$ python -q
>>> import numpy as np
>>> import numpy.linalg as la
>>> np.set_printoptions(precision=2, suppress=True, linewidth=160, legacy="1.25")
>>> J = np.loadtxt("x.csv", delimiter=",")
>>> print(J)
[[-0.4  0.8  1.2  0.8  1.8 -1.8  1.2 -0.3  1.2  0.6  1.2  1.6  0.4]
 [ 0.  -0.2 -0.2 -0.2  0.4  0.6  0.4 -1.6 -0.8  0.2 -0.3  0.2  0.2]
 [-0.3  0.5  0.9  0.3 -1.2  1.2 -1.4  0.6  1.6  1.2  1.1  1.3  0. ]
 [-0.2  1.   0.9  0.2 -0.6 -1.  -0.6  2.1 -0.1 -0.4 -0.2  1.   0.7]
 [-0.3  0.5 -0.7 -2.  -0.5 -0.3  0.4 -1.4 -0.9  0.6  0.4 -1.7  1. ]
 [ 1.1 -0.8  0.5 -1.  -0.6  0.1  0.5  2.4  1.3  1.   1.   0.9  1.2]
 [-1.6 -1.3  0.7  0.6  0.4 -1.7 -0.6  0.1  1.1 -2.1  0.2 -0.6 -0.7]
 [ 0.9  0.  -1.1  0.3  0.7  0.4 -1.6  1.   1.3  0.5  0.6  0.4 -0.3]
 [-1.6 -1.1  0.   0.3 -1.   1.4  0.1 -0.4  0.7 -0.3 -0.2  2.3  0.6]
 [-1.1  0.6  0.1 -1.2 -1.4 -0.9 -0.2  0.5 -0.6  2.3  1.4 -1.3 -0.2]
 [ 0.5  0.6 -0.2  1.  -1.5 -0.2  0.6  1.5 -0.1  0.5 -0.9  1.2  0. ]]
>>> x = np.array([-1, -1, 2, 1, -1, -3, 2, 3, 0, 1, 1, -1, 1])
>>> a = np.maximum(J @ x, 0)
>>> print(np.tanh(J @ x))
[ 1.   -1.   -0.46  1.   -0.96  1.    1.   -1.   -1.    1.    1.  ]
>>> print(np.flatnonzero(a > 1e-9))
[ 0  3  5  6  9 10]
>>> print(np.maximum(J @ (3 * x), 0))
[25.5  0.   0.  27.   0.  31.5 20.1  0.   0.  28.5 17.1]
>>> print(J * (a > 1e-9)[:, None])
[[-0.4  0.8  1.2  0.8  1.8 -1.8  1.2 -0.3  1.2  0.6  1.2  1.6  0.4]
 [ 0.  -0.  -0.  -0.   0.   0.   0.  -0.  -0.   0.  -0.   0.   0. ]
 [-0.   0.   0.   0.  -0.   0.  -0.   0.   0.   0.   0.   0.   0. ]
 [-0.2  1.   0.9  0.2 -0.6 -1.  -0.6  2.1 -0.1 -0.4 -0.2  1.   0.7]
 [-0.   0.  -0.  -0.  -0.  -0.   0.  -0.  -0.   0.   0.  -0.   0. ]
 [ 1.1 -0.8  0.5 -1.  -0.6  0.1  0.5  2.4  1.3  1.   1.   0.9  1.2]
 [-1.6 -1.3  0.7  0.6  0.4 -1.7 -0.6  0.1  1.1 -2.1  0.2 -0.6 -0.7]
 [ 0.   0.  -0.   0.   0.   0.  -0.   0.   0.   0.   0.   0.  -0. ]
 [-0.  -0.   0.   0.  -0.   0.   0.  -0.   0.  -0.  -0.   0.   0. ]
 [-1.1  0.6  0.1 -1.2 -1.4 -0.9 -0.2  0.5 -0.6  2.3  1.4 -1.3 -0.2]
 [ 0.5  0.6 -0.2  1.  -1.5 -0.2  0.6  1.5 -0.1  0.5 -0.9  1.2  0. ]]
>>> C2 = J.T @ J
>>> print(np.round(la.eigvalsh(C2)[::-1], 2) + 0)
[36.95 26.85 18.76 13.68 12.74 11.35  7.46  2.97  1.86  0.91  0.15  0.    0.  ]
>>> print(np.allclose(C2, C2.T))
True
>>> f = np.array([0, 1, 0])
>>> print(np.array([np.convolve(row, f, "same") for row in J]))
[[-0.4  0.8  1.2  0.8  1.8 -1.8  1.2 -0.3  1.2  0.6  1.2  1.6  0.4]
 [ 0.  -0.2 -0.2 -0.2  0.4  0.6  0.4 -1.6 -0.8  0.2 -0.3  0.2  0.2]
 [-0.3  0.5  0.9  0.3 -1.2  1.2 -1.4  0.6  1.6  1.2  1.1  1.3  0. ]
 [-0.2  1.   0.9  0.2 -0.6 -1.  -0.6  2.1 -0.1 -0.4 -0.2  1.   0.7]
 [-0.3  0.5 -0.7 -2.  -0.5 -0.3  0.4 -1.4 -0.9  0.6  0.4 -1.7  1. ]
 [ 1.1 -0.8  0.5 -1.  -0.6  0.1  0.5  2.4  1.3  1.   1.   0.9  1.2]
 [-1.6 -1.3  0.7  0.6  0.4 -1.7 -0.6  0.1  1.1 -2.1  0.2 -0.6 -0.7]
 [ 0.9  0.  -1.1  0.3  0.7  0.4 -1.6  1.   1.3  0.5  0.6  0.4 -0.3]
 [-1.6 -1.1  0.   0.3 -1.   1.4  0.1 -0.4  0.7 -0.3 -0.2  2.3  0.6]
 [-1.1  0.6  0.1 -1.2 -1.4 -0.9 -0.2  0.5 -0.6  2.3  1.4 -1.3 -0.2]
 [ 0.5  0.6 -0.2  1.  -1.5 -0.2  0.6  1.5 -0.1  0.5 -0.9  1.2  0. ]]
>>> print(np.cross(J[3, :3], J[8, :3]))
[ 0.99 -1.44  1.82]
>>> other = J / np.sqrt((J ** 2).mean(axis=1, keepdims=True))
>>> print(la.matrix_rank(J - J.mean(axis=1, keepdims=True)))
11
>>> print(la.norm(other, axis=1))
[3.61 3.61 3.61 3.61 3.61 3.61 3.61 3.61 3.61 3.61 3.61]
>>> print(other[4])
[-0.31  0.51 -0.71 -2.04 -0.51 -0.31  0.41 -1.43 -0.92  0.61  0.41 -1.73  1.02]
>>> w1 = np.array([[2, 0],
...     [1, -1],
...     [1, -2],
...     [0, 0],
...     [2, 1],
...     [0, 0],
...     [2, 2],
...     [0, 1],
...     [-1, -2],
...     [2, 1],
...     [-2, -1],
...     [0, 1],
...     [2, -1]])
>>> beta = np.array([2, 1])
>>> act = np.maximum(J @ w1 + beta, 0)
>>> print(la.matrix_rank(act))
2
>>> Z = np.array([[2, 0], [0, 1]])
>>> print(act @ Z)
[[15.2  0. ]
 [10.8  3.3]
 [ 0.   0. ]
 [ 4.4  0. ]
 [ 8.6  0.1]
 [ 9.6  0.7]
 [ 0.   0. ]
 [ 0.   0. ]
 [ 0.   1.1]
 [ 0.   0. ]
 [ 9.   4.8]]
